$ ipython --no-banner

In [1]: import numpy as np

In [2]: np.set_printoptions(precision=1, suppress=True, linewidth=160, floatmode="fixed")

In [3]: arr = np.load("layer7.npy")

In [4]: arr
Out[4]: 
array([[-3.4, -6.6, -3.1],
       [ 0.1,  4.8,  5.6],
       [-3.0, -5.9, -4.2],
       [-0.9, -6.4, -2.3],
       [-0.7,  1.9,  6.7],
       [-1.1,  3.1,  6.3],
       [ 5.1,  0.2,  0.4],
       [ 4.2, -2.6,  1.0],
       [-0.4, -6.3, -4.1],
       [ 0.4,  1.6,  5.6],
       [ 5.5,  1.4,  0.0],
       [ 0.5,  2.4,  5.0],
       [ 4.2,  2.2,  0.9],
       [-0.5,  2.4,  6.3],
       [-2.4, -7.2, -1.1],
       [ 5.8,  0.4,  0.6],
       [ 0.4, -6.2, -4.1],
       [-1.9, -7.8, -2.3],
       [-0.2,  2.9,  6.5],
       [-1.5, -5.4, -2.2],
       [-2.3, -6.3, -3.8],
       [-2.1, -7.9, -3.0],
       [-0.5,  3.1,  6.3],
       [-2.8, -7.7, -3.1]])

In [5]: Xs = arr - arr.mean(axis=1)
---------------------------------------------------------------------------
ValueError                                Traceback (most recent call last)
Cell In[5], line 1
----> 1 Xs = arr - arr.mean(axis=1)

ValueError: operands could not be broadcast together with shapes (24,3) (24,) 

In [6]: Xs = arr - arr.mean(axis=0)

In [7]: U, sig, VT = np.linalg.svd(Xs, full_matrices=False)

In [8]: np.abs(VT[-1])
Out[8]: array([0.4, 0.7, 0.6])

In [9]: np.linalg.matrix_rank(Xs)
Out[9]: np.int64(3)

In [10]: np.abs(VT[0]).argmax()
Out[10]: np.int64(1)

In [11]: Y = np.c_[arr[:, :2] @ np.array([[3, 1], [1, 4]]), np.array([3, 4, 2, 0, 1, 2, 4, 0, 5, 1, 4, 2, 2, 1, 0, 3, 0, 3, 1, 4, 3, 2, 3, 3])]

In [12]: Y
Out[12]: 
array([[-16.8, -29.8,   3.0],
       [  5.1,  19.3,   4.0],
       [-14.9, -26.6,   2.0],
       [ -9.1, -26.5,   0.0],
       [ -0.2,   6.9,   1.0],
       [ -0.2,  11.3,   2.0],
       [ 15.5,   5.9,   4.0],
       [ 10.0,  -6.2,   0.0],
       [ -7.5, -25.6,   5.0],
       [  2.8,   6.8,   1.0],
       [ 17.9,  11.1,   4.0],
       [  3.9,  10.1,   2.0],
       [ 14.8,  13.0,   2.0],
       [  0.9,   9.1,   1.0],
       [-14.4, -31.2,   0.0],
       [ 17.8,   7.4,   3.0],
       [ -5.0, -24.4,   0.0],
       [-13.5, -33.1,   3.0],
       [  2.3,  11.4,   1.0],
       [ -9.9, -23.1,   4.0],
       [-13.2, -27.5,   3.0],
       [-14.2, -33.7,   2.0],
       [  1.6,  11.9,   3.0],
       [-16.1, -33.6,   3.0]])

In [13]: np.round(np.linalg.norm(Y - arr @ np.linalg.lstsq(arr, Y)[0], axis=0), 1) + 0
Out[13]: array([0.0, 0.0, 9.8])

In [14]: np.round(np.linalg.lstsq(arr, Y[:, 0])[0], 1) + 0
Out[14]: array([3.0, 1.0, 0.0])

In [15]: np.linalg.matrix_rank(np.c_[arr, Y])
Out[15]: np.int64(4)

In [16]: rng = np.random.default_rng(57)

In [17]: Y = arr + rng.integers(-2, 3, (24, 1)) @ rng.integers(-2, 3, (1, 3))

In [18]: Y
Out[18]: 
array([[ -3.4, -10.6,  -7.1],
       [  0.1,   6.8,   7.6],
       [ -3.0,  -1.9,  -0.2],
       [ -0.9,  -6.4,  -2.3],
       [ -0.7,   5.9,  10.7],
       [ -1.1,   7.1,  10.3],
       [  5.1,   4.2,   4.4],
       [  4.2,  -4.6,  -1.0],
       [ -0.4,  -8.3,  -6.1],
       [  0.4,  -0.4,   3.6],
       [  5.5,   3.4,   2.0],
       [  0.5,  -1.6,   1.0],
       [  4.2,   2.2,   0.9],
       [ -0.5,   2.4,   6.3],
       [ -2.4,  -9.2,  -3.1],
       [  5.8,   2.4,   2.6],
       [  0.4,  -2.2,  -0.1],
       [ -1.9,  -9.8,  -4.3],
       [ -0.2,  -1.1,   2.5],
       [ -1.5,  -7.4,  -4.2],
       [ -2.3,  -8.3,  -5.8],
       [ -2.1, -11.9,  -7.0],
       [ -0.5,   1.1,   4.3],
       [ -2.8,  -7.7,  -3.1]])

In [19]: np.linalg.matrix_rank(Y - arr, tol=1e-8)
Out[19]: np.int64(1)

In [20]: Y = arr / np.sqrt((arr ** 2).mean(axis=1, keepdims=True))

In [21]: np.linalg.matrix_rank(Y) == np.linalg.matrix_rank(arr)
Out[21]: np.True_

In [22]: f, v = arr[2], arr[22]

In [23]: round(f @ f, 1)
Out[23]: np.float64(61.4)

In [24]: pr = (f @ v) / (f @ f) * f

In [25]: v - pr
Out[25]: array([-2.6, -1.1,  3.3])

In [26]: np.outer(f, v)
Out[26]: 
array([[  1.5,  -9.3, -18.9],
       [  3.0, -18.3, -37.2],
       [  2.1, -13.0, -26.5]])

In [27]: np.linalg.matrix_rank(np.outer(f, v))
Out[27]: np.int64(1)

In [28]: pr
Out[28]: array([2.1, 4.2, 3.0])

In [29]: round(float(np.linalg.norm(f + v) ** 2 + np.linalg.norm(f - v) ** 2), 1)
Out[29]: 222.0

In [30]: feats = np.load("case13.npy")

In [31]: feats
Out[31]: 
array([[ 6.8,  1.0,  0.2,  1.7],
       [ 4.0,  1.7,  1.8,  1.0],
       [ 6.1, -1.1, -1.1,  1.5],
       [-0.9, -0.2,  1.1, -0.2],
       [ 2.3,  0.9, -0.3,  0.6],
       [ 0.4,  0.2,  1.6,  0.1],
       [ 5.2,  0.6, -1.2,  1.3],
       [-4.1,  0.5,  0.4, -1.0],
       [ 5.2, -0.3,  0.9,  1.3],
       [-6.7, -0.6, -0.6, -1.7],
       [-9.2, -0.1, -1.7, -2.3],
       [ 4.5, -0.4,  0.6,  1.1],
       [-2.4,  0.6, -2.6, -0.6],
       [-4.8, -0.1,  1.5, -1.2],
       [-0.7, -0.1,  1.0, -0.2],
       [-1.7,  0.5,  0.8, -0.4],
       [ 0.7,  2.3, -1.7,  0.2],
       [-6.4,  1.1, -0.5, -1.6],
       [ 4.4,  1.7,  1.1,  1.1],
       [10.1,  1.0,  1.8,  2.5],
       [ 1.9, -0.7,  0.8,  0.5],
       [ 0.7,  1.0, -1.2,  0.2],
       [ 1.9, -1.0, -1.9,  0.5],
       [-3.2,  0.1,  0.5, -0.8],
       [ 0.3, -0.1, -1.8,  0.1],
       [ 0.2,  1.2, -1.3,  0.1],
       [ 1.5, -0.2,  1.3,  0.4],
       [ 1.7,  2.3,  1.2,  0.4],
       [ 5.9,  0.2,  0.2,  1.5]])

In [32]: feats.sum(axis=0)
Out[32]: array([23.7, 12.0,  0.9,  6.1])

In [33]: feats.shape
Out[33]: (29, 4)

In [34]: feats - feats[0]
Out[34]: 
array([[  0.0,   0.0,   0.0,   0.0],
       [ -2.8,   0.7,   1.6,  -0.7],
       [ -0.7,  -2.1,  -1.3,  -0.2],
       [ -7.7,  -1.2,   0.9,  -1.9],
       [ -4.5,  -0.1,  -0.5,  -1.1],
       [ -6.4,  -0.8,   1.4,  -1.6],
       [ -1.6,  -0.4,  -1.4,  -0.4],
       [-10.9,  -0.5,   0.2,  -2.7],
       [ -1.6,  -1.3,   0.7,  -0.4],
       [-13.5,  -1.6,  -0.8,  -3.4],
       [-16.0,  -1.1,  -1.9,  -4.0],
       [ -2.3,  -1.4,   0.4,  -0.6],
       [ -9.2,  -0.4,  -2.8,  -2.3],
       [-11.6,  -1.1,   1.3,  -2.9],
       [ -7.5,  -1.1,   0.8,  -1.9],
       [ -8.5,  -0.5,   0.6,  -2.1],
       [ -6.1,   1.3,  -1.9,  -1.5],
       [-13.2,   0.1,  -0.7,  -3.3],
       [ -2.4,   0.7,   0.9,  -0.6],
       [  3.3,   0.0,   1.6,   0.8],
       [ -4.9,  -1.7,   0.6,  -1.2],
       [ -6.1,   0.0,  -1.4,  -1.5],
       [ -4.9,  -2.0,  -2.1,  -1.2],
       [-10.0,  -0.9,   0.3,  -2.5],
       [ -6.5,  -1.1,  -2.0,  -1.6],
       [ -6.6,   0.2,  -1.5,  -1.6],
       [ -5.3,  -1.2,   1.1,  -1.3],
       [ -5.1,   1.3,   1.0,  -1.3],
       [ -0.9,  -0.8,   0.0,  -0.2]])

In [35]: feats[29]
---------------------------------------------------------------------------
IndexError                                Traceback (most recent call last)
Cell In[35], line 1
----> 1 feats[29]

IndexError: index 29 is out of bounds for axis 0 with size 29

In [36]: np.linalg.svd(feats, compute_uv=False)
Out[36]: array([24.9,  6.6,  5.1,  0.1])

In [37]: np.linalg.rank(feats)
---------------------------------------------------------------------------
AttributeError                            Traceback (most recent call last)
Cell In[37], line 1
----> 1 np.linalg.rank(feats)

AttributeError: module 'numpy.linalg' has no attribute 'rank'

In [38]: vec = np.array([0, 2, 2, 2])

In [39]: h1 = np.maximum(feats @ vec, 0)

In [40]: np.flatnonzero(h1 > 1e-9)
Out[40]: array([ 0,  1,  3,  4,  5,  6,  8, 11, 13, 14, 15, 16, 18, 19, 20, 26, 27, 28])

In [41]: h1
Out[41]: 
array([ 5.8,  9.0,  0.0,  1.4,  2.4,  3.8,  1.4,  0.0,  3.8,  0.0,  0.0,  2.6,  0.0,  0.4,  1.4,  1.8,  1.6,  0.0,  7.8, 10.6,  1.2,  0.0,  0.0,  0.0,  0.0,
        0.0,  3.0,  7.8,  3.8])

In [42]: feats * (h1 > 1e-9)[:, None]
Out[42]: 
array([[ 6.8,  1.0,  0.2,  1.7],
       [ 4.0,  1.7,  1.8,  1.0],
       [ 0.0, -0.0, -0.0,  0.0],
       [-0.9, -0.2,  1.1, -0.2],
       [ 2.3,  0.9, -0.3,  0.6],
       [ 0.4,  0.2,  1.6,  0.1],
       [ 5.2,  0.6, -1.2,  1.3],
       [-0.0,  0.0,  0.0, -0.0],
       [ 5.2, -0.3,  0.9,  1.3],
       [-0.0, -0.0, -0.0, -0.0],
       [-0.0, -0.0, -0.0, -0.0],
       [ 4.5, -0.4,  0.6,  1.1],
       [-0.0,  0.0, -0.0, -0.0],
       [-4.8, -0.1,  1.5, -1.2],
       [-0.7, -0.1,  1.0, -0.2],
       [-1.7,  0.5,  0.8, -0.4],
       [ 0.7,  2.3, -1.7,  0.2],
       [-0.0,  0.0, -0.0, -0.0],
       [ 4.4,  1.7,  1.1,  1.1],
       [10.1,  1.0,  1.8,  2.5],
       [ 1.9, -0.7,  0.8,  0.5],
       [ 0.0,  0.0, -0.0,  0.0],
       [ 0.0, -0.0, -0.0,  0.0],
       [-0.0,  0.0,  0.0, -0.0],
       [ 0.0, -0.0, -0.0,  0.0],
       [ 0.0,  0.0, -0.0,  0.0],
       [ 1.5, -0.2,  1.3,  0.4],
       [ 1.7,  2.3,  1.2,  0.4],
       [ 5.9,  0.2,  0.2,  1.5]])

In [43]: feats.T @ h1
Out[43]: array([299.0,  67.9,  70.9,  74.6])

In [44]: data = rng.normal(size=(22, 4)) + 20 * np.array([1, 0, 0, 3])

In [45]: data
Out[45]: 
array([[18.9,  0.3,  1.3, 60.0],
       [20.9,  1.0, -0.7, 59.6],
       [18.7, -1.1, -0.2, 60.7],
       [20.5, -0.5, -1.7, 60.0],
       [20.9,  0.4,  0.5, 62.0],
       [21.5, -0.2, -2.2, 61.2],
       [19.5,  0.5, -0.9, 60.4],
       [19.1,  0.4, -0.7, 59.6],
       [19.2,  0.4,  0.2, 60.3],
       [19.1, -0.2, -1.1, 59.6],
       [20.2,  0.1,  1.5, 60.2],
       [19.7, -0.8,  0.5, 59.5],
       [21.3, -2.2, -0.7, 58.7],
       [18.7, -0.1, -0.6, 59.6],
       [20.6,  1.3, -1.5, 60.0],
       [19.6, -0.7,  0.4, 58.9],
       [19.1, -1.0,  0.6, 60.2],
       [19.5,  0.6, -0.8, 59.1],
       [21.4,  0.6,  0.2, 61.7],
       [20.3, -0.3, -1.5, 58.6],
       [19.8,  0.6,  0.4, 60.1],
       [19.7, -0.2,  0.9, 61.0]])

In [46]: Xs = (feats - feats.mean(axis=0)) / feats.std(axis=0)

In [47]: np.argwhere(np.abs(Xs) > 2)
Out[47]: 
array([[10,  0],
       [10,  3],
       [12,  2],
       [16,  1],
       [19,  0],
       [19,  3],
       [27,  1]])

In [48]: b = np.linalg.lstsq(np.delete(Xs, 3, axis=1), Xs[:, 3])[0]

In [49]: np.abs(b).argmax()
Out[49]: np.int64(0)

In [50]: b.round(1) + 0
Out[50]: array([1.0, 0.0, 0.0])

In [51]: dist = np.linalg.norm(data[:, None] - data[None], axis=-1)

In [52]: dist.mean(axis=1).argmax()
Out[52]: np.int64(12)

In [53]: dist[21]
Out[53]: array([1.5, 2.8, 1.8, 2.9, 1.7, 3.6, 2.1, 2.3, 1.3, 2.5, 1.2, 1.6, 3.7, 2.2, 3.1, 2.2, 1.3, 2.6, 2.1, 3.5, 1.4, 0.0])

In [54]: dist[:5, :5]
Out[54]: 
array([[0.0, 3.0, 2.2, 3.6, 2.9],
       [3.0, 0.0, 3.4, 1.9, 2.8],
       [2.2, 3.4, 0.0, 2.6, 3.1],
       [3.6, 1.9, 2.6, 0.0, 3.2],
       [2.9, 2.8, 3.1, 3.2, 0.0]])

In [55]: dist[21].round(6).argsort(kind="stable")[:4]
Out[55]: array([21, 10, 16,  8])

In [56]: dist.shape
Out[56]: (22, 22)

In [57]: C2 = np.cov(arr, rowvar=False)

In [58]: np.argwhere(np.triu(np.abs(np.corrcoef(arr.T)) > 0.8, 1))
Out[58]: array([[1, 2]])

In [59]: round(np.corrcoef(arr[:, 0], arr[:, 1])[0, 1], 1)
Out[59]: np.float64(0.5)

In [60]: np.polyfit(arr[:, 0], arr[:, 1], 1)
Out[60]: array([ 0.8, -2.2])

In [61]: C2.shape
Out[61]: (3, 3)

In [62]: np.argsort(-arr.std(axis=0).round(6), kind="stable")
Out[62]: array([1, 2, 0])

In [63]: C2
Out[63]: 
array([[ 7.8,  6.4,  2.5],
       [ 6.4, 20.8, 17.0],
       [ 2.5, 17.0, 17.1]])

In [64]: proj = data @ np.linalg.solve(data.T @ data, data.T)

In [65]: proj @ data[:, 2]
Out[65]: array([ 1.3, -0.7, -0.2, -1.7,  0.5, -2.2, -0.9, -0.7,  0.2, -1.1,  1.5,  0.5, -0.7, -0.6, -1.5,  0.4,  0.6, -0.8,  0.2, -1.5,  0.4,  0.9])

In [66]: np.allclose(proj @ proj, proj)
Out[66]: True
